% ipython --no-banner

In [1]: import numpy as np

In [2]: np.set_printoptions(precision=3, suppress=True, linewidth=160, sign=" ")

In [3]: data = np.load("w.npy")

In [4]: data
Out[4]: 
array([[ 1.   ,  0.   ,  0.   ,  0.   ,  0.   ,  0.   ,  0.   ,  0.   ,  0.   ,  0.   ,  0.   ],
       [ 0.   ,  1.   ,  0.   ,  0.   ,  0.   ,  0.   ,  0.   ,  0.   ,  0.   ,  0.   ,  0.   ],
       [ 0.   ,  0.   ,  1.   ,  0.   ,  0.   ,  0.   ,  0.   ,  0.   ,  0.   ,  0.   ,  0.   ],
       [ 0.   ,  0.   ,  0.   ,  0.309,  0.   ,  0.   ,  0.951,  0.   ,  0.   ,  0.   ,  0.   ],
       [ 0.   ,  0.   ,  0.   ,  0.   ,  1.   ,  0.   ,  0.   ,  0.   ,  0.   ,  0.   ,  0.   ],
       [ 0.   ,  0.   ,  0.   ,  0.   ,  0.   ,  1.   ,  0.   ,  0.   ,  0.   ,  0.   ,  0.   ],
       [ 0.   ,  0.   ,  0.   , -0.951,  0.   ,  0.   ,  0.309,  0.   ,  0.   ,  0.   ,  0.   ],
       [ 0.   ,  0.   ,  0.   ,  0.   ,  0.   ,  0.   ,  0.   ,  1.   ,  0.   ,  0.   ,  0.   ],
       [ 0.   ,  0.   ,  0.   ,  0.   ,  0.   ,  0.   ,  0.   ,  0.   ,  1.   ,  0.   ,  0.   ],
       [ 0.   ,  0.   ,  0.   ,  0.   ,  0.   ,  0.   ,  0.   ,  0.   ,  0.   ,  1.   ,  0.   ],
       [ 0.   ,  0.   ,  0.   ,  0.   ,  0.   ,  0.   ,  0.   ,  0.   ,  0.   ,  0.   ,  1.   ]])

In [5]: np.linalg.pinv(data)
Out[5]: 
array([[ 1.   ,  0.   ,  0.   ,  0.   ,  0.   ,  0.   ,  0.   ,  0.   ,  0.   ,  0.   ,  0.   ],
       [ 0.   ,  1.   ,  0.   ,  0.   ,  0.   ,  0.   ,  0.   ,  0.   ,  0.   ,  0.   ,  0.   ],
       [ 0.   ,  0.   ,  1.   ,  0.   ,  0.   ,  0.   ,  0.   ,  0.   ,  0.   ,  0.   ,  0.   ],
       [ 0.   ,  0.   ,  0.   ,  0.309,  0.   ,  0.   , -0.951,  0.   ,  0.   ,  0.   ,  0.   ],
       [ 0.   ,  0.   ,  0.   ,  0.   ,  1.   ,  0.   ,  0.   ,  0.   ,  0.   ,  0.   ,  0.   ],
       [ 0.   ,  0.   ,  0.   ,  0.   ,  0.   ,  1.   ,  0.   ,  0.   ,  0.   ,  0.   ,  0.   ],
       [ 0.   ,  0.   ,  0.   ,  0.951,  0.   ,  0.   ,  0.309,  0.   ,  0.   ,  0.   ,  0.   ],
       [ 0.   ,  0.   ,  0.   ,  0.   ,  0.   ,  0.   ,  0.   ,  1.   ,  0.   ,  0.   ,  0.   ],
       [ 0.   ,  0.   ,  0.   ,  0.   ,  0.   ,  0.   ,  0.   ,  0.   ,  1.   ,  0.   ,  0.   ],
       [ 0.   ,  0.   ,  0.   ,  0.   ,  0.   ,  0.   ,  0.   ,  0.   ,  0.   ,  1.   ,  0.   ],
       [ 0.   ,  0.   ,  0.   ,  0.   ,  0.   ,  0.   ,  0.   ,  0.   ,  0.   ,  0.   ,  1.   ]])

In [6]: np.linalg.norm(data, axis=0)
Out[6]: array([ 1.,  1.,  1.,  1.,  1.,  1.,  1.,  1.,  1.,  1.,  1.])
